>>> import numpy as np
>>> np.set_printoptions(precision=3, suppress=True, linewidth=100, legacy="1.25")
>>> def tidy(a):
...     return np.round(a, 3) + 0
... 
>>> K = np.diag(np.array([0, 1, 2]))
>>> K
array([[0, 0, 0],
       [0, 1, 0],
       [0, 0, 2]])
>>> # triangular
>>> K @ K
array([[0, 0, 0],
       [0, 1, 0],
       [0, 0, 4]])
>>> try:
...     np.linalg.inv(K)
... except np.linalg.LinAlgError as e:
...     print(repr(e))
... 
LinAlgError('Singular matrix')
>>> np.linalg.matrix_rank(K - K[0, 0] * np.eye(3))
2
>>> Uu, sig, Vh = np.linalg.svd(K)
>>> evecs = Vh[:(sig > 1e-8).sum()]
>>> rng = np.random.default_rng(8707)
>>> vec = K[1] + -3 * K[0] + rng.integers(2) * np.eye(3)[1]
>>> vec
array([0., 2., 0.])
>>> np.allclose(evecs.T @ evecs @ vec, vec)
True
>>> evecs.T @ evecs
array([[0., 0., 0.],
       [0., 1., 0.],
       [0., 0., 1.]])
>>> np.flatnonzero(np.linalg.matrix_power((K != 0) + (K.T != 0) + np.eye(3), 3)[2])
array([2])
>>> (K != 0).astype(int)
array([[0, 0, 0],
       [0, 1, 0],
       [0, 0, 1]])
>>> X = np.loadtxt("a.csv", delimiter=",")
>>> tidy(X)
array([[-0.349,  0.926, -0.074,  0.12 ],
       [ 0.   , -0.04 ,  0.68 ,  0.732],
       [ 0.419,  0.025, -0.664,  0.619],
       [ 0.838,  0.373,  0.301, -0.26 ]])
>>> t3 = np.stack([X, 5 * X, X[::-1]])
>>> tidy(np.linalg.norm(t3, axis=(1, 2)))
array([ 2., 10.,  2.])
>>> tidy(np.einsum("bij,cij->bc", t3, t3))
array([[  4.,  20.,   0.],
       [ 20., 100.,   0.],
       [  0.,   0.,   4.]])
>>> t3.shape
(3, 4, 4)
>>> np.linalg.matrix_rank(t3)
array([4, 4, 4])
>>> idx = rng.permutation(4)
>>> idx
array([0, 1, 3, 2])
>>> A2 = X[idx][:, idx]
>>> tidy(A2)
array([[-0.349,  0.926,  0.12 , -0.074],
       [ 0.   , -0.04 ,  0.732,  0.68 ],
       [ 0.838,  0.373, -0.26 ,  0.301],
       [ 0.419,  0.025,  0.619, -0.664]])
>>> tidy(np.sort(np.abs(np.linalg.eigvals(A2))))
array([1., 1., 1., 1.])
>>> tidy(np.linalg.det(A2)), tidy(np.linalg.det(X[idx]))
(-1.0, 1.0)
>>> vec = np.array([1, 0, 2, 0])
>>> tidy(np.abs(np.linalg.eigvals(A2)))
array([1., 1., 1., 1.])
>>> tidy(A2.T @ (A2 @ vec))
array([1., 0., 2., 0.])
>>> [p for p in range(1, 25) if np.allclose(np.linalg.matrix_power(A2, p), np.eye(4))]
[]
>>> tidy(np.linalg.det(A2))
-1.0
>>> m1 = np.load("data.npy")
>>> m1
array([[14,  5, -3],
       [ 5,  3, -4],
       [-3, -4, 10]])
>>> Uu, sig, Vh = np.linalg.svd(m1)
>>> tidy(sig)
array([18.232,  8.517,  0.251])
>>> np.argmax(sig[:-1] / (sig[1:] + 1e-6)) + 1
2
>>> A2 = Uu[:, :2] @ np.diag(sig[:2]) @ Vh[:2]
>>> tidy(np.abs(m1 - A2).max())
0.211
>>> tidy(np.linalg.norm(m1 - A2) / np.linalg.norm(m1))
0.012
>>> tidy(A2)
array([[13.982,  5.062, -2.98 ],
       [ 5.062,  2.789, -4.068],
       [-2.98 , -4.068,  9.978]])
>>> np.linalg.matrix_rank(m1, rtol=0.05)
2
